In [1]: import numpy as np

In [2]: np.set_printoptions(precision=2, suppress=True, linewidth=200, sign=" ")

In [3]: X = np.load("x.npy")

In [4]: X
Out[4]: 
array([[ 0, -3,  1],
       [-2,  1,  1],
       [ 3,  1,  2]])

In [5]: left, sig, Vh = np.linalg.svd(X, full_matrices=False)

In [6]: np.abs(left[:, 0]).round(6).argmax()
Out[6]: np.int64(2)

In [7]: left.shape, sig.shape, Vh.shape
Out[7]: ((3, 3), (3,), (3, 3))

In [8]: np.round(left.T @ X @ Vh.T, 2) + 0
Out[8]: 
array([[ 3.88,  0.  ,  0.  ],
       [ 0.  ,  3.29,  0.  ],
       [ 0.  ,  0.  ,  2.04]])

In [9]: A = np.array([[8.17, -1.0, 5.68],
   ...:     [6.99, -5.83, -4.15],
   ...:     [1.82, 4.55, 8.72],
   ...:     [-8.03, 0.08, -5.96],
   ...:     [6.52, -6.96, -3.02],
   ...:     [-5.5, 7.46, -3.76],
   ...:     [-6.81, -6.36, 3.63],
   ...:     [9.95, 1.02, 0.07],
   ...:     [-4.1, 7.24, 5.55],
   ...:     [4.08, -5.33, -7.41],
   ...:     [3.44, 7.15, -6.09],
   ...:     [-7.63, 1.19, 6.36],
   ...:     [-1.08, -8.66, -4.89],
   ...:     [-4.05, -8.5, 3.37],
   ...:     [5.15, 5.51, -6.57],
   ...:     [4.7, 8.81, 0.51]])

In [10]: Xc = (A - A.mean(axis=0)) / A.std(axis=0)

In [11]: np.argwhere(np.abs(Xc) > 2)
Out[11]: array([], shape=(0, 2), dtype=int64)

In [12]: Xc.std(axis=0)
Out[12]: array([ 1.,  1.,  1.])

In [13]: beta = np.linalg.lstsq(np.delete(Xc, 1, axis=1), Xc[:, 1])[0]

In [14]: beta
Out[14]: array([ 0.03,  0.11])

In [15]: round(1 - np.var(Xc[:, 1] - np.delete(Xc, 1, axis=1) @ beta), 2)
Out[15]: np.float64(0.01)

In [16]: np.abs(beta).argmax()
Out[16]: np.int64(1)

In [17]: vec = np.array([-2, 3, 2])

In [18]: (A @ vec).argmax()
Out[18]: np.int64(8)

In [19]: A @ np.eye(3)[0]
Out[19]: array([ 8.17,  6.99,  1.82, -8.03,  6.52, -5.5 , -6.81,  9.95, -4.1 ,  4.08,  3.44, -7.63, -1.08, -4.05,  5.15,  4.7 ])
